>>> import numpy as np
>>> import numpy.linalg as la
>>> np.set_printoptions(suppress=True, linewidth=100)
>>> E = np.array([[-3, -2, 3, -6],
...     [2, -3, 3, 4],
...     [0, -1, -2, 0],
...     [-1, -2, -1, -2],
...     [1, 0, 0, 2]])
>>> print(round(la.norm(E, 1), 2), round(la.norm(E, np.inf), 2))
14.0 14.0
>>> E[4] @ E[2]
np.int64(0)
>>> np.round(la.norm(E, axis=0), 2)
array([3.87, 4.24, 4.8 , 7.75])
>>> print(la.norm(E, axis=1).argmax())
0
>>> left, sig, vt = la.svd(E)
>>> V = vt[:(sig > 1e-8).sum()]
>>> rng = np.random.default_rng(519036)
>>> x0 = E[2] + -1 * E[1] + rng.integers(2) * np.eye(4)[3]
>>> x0
array([-2.,  2., -5., -4.])
>>> print(np.round(la.norm(x0 - V.T @ V @ x0), 2))
0.0
>>> print(np.allclose(V.T @ V @ x0, x0))
True
>>> print(np.round(np.diag(V.T @ V), 2))
[0.2 1.  1.  0.8]
>>> la.matrix_rank(np.vstack([E, x0]))
np.int64(3)
>>> np.round(V.T @ V, 2) + 0
array([[0.2, 0. , 0. , 0.4],
       [0. , 1. , 0. , 0. ],
       [0. , 0. , 1. , 0. ],
       [0.4, 0. , 0. , 0.8]])
>>> Y = np.array([[0.3], [1.3], [-1.1], [-0.2], [1.2]])
>>> Z = np.array([[0.9, -1.4, 2.5, -0.4]])
>>> feats = Y @ Z
>>> feats.round(2)
array([[ 0.27, -0.42,  0.75, -0.12],
       [ 1.17, -1.82,  3.25, -0.52],
       [-0.99,  1.54, -2.75,  0.44],
       [-0.18,  0.28, -0.5 ,  0.08],
       [ 1.08, -1.68,  3.  , -0.48]])
>>> x0 = np.array([2, 1, 2, -1])
>>> h = np.maximum(feats @ x0, 0)
>>> np.round(np.maximum(feats @ (3 * x0), 0), 2)
array([ 5.22, 22.62,  0.  ,  0.  , 20.88])
>>> print(np.round(np.maximum(feats @ x0, 0) - np.maximum(-feats @ x0, 0), 2))
[ 1.74  7.54 -6.38 -1.16  6.96]
>>> h
array([1.74, 7.54, 0.  , 0.  , 6.96])
>>> np.round(feats.T @ h, 2)
array([ 16.81, -26.15,  46.69,  -7.47])
>>> np.round(np.tanh(feats @ x0), 2)
array([ 0.94,  1.  , -1.  , -0.82,  1.  ])
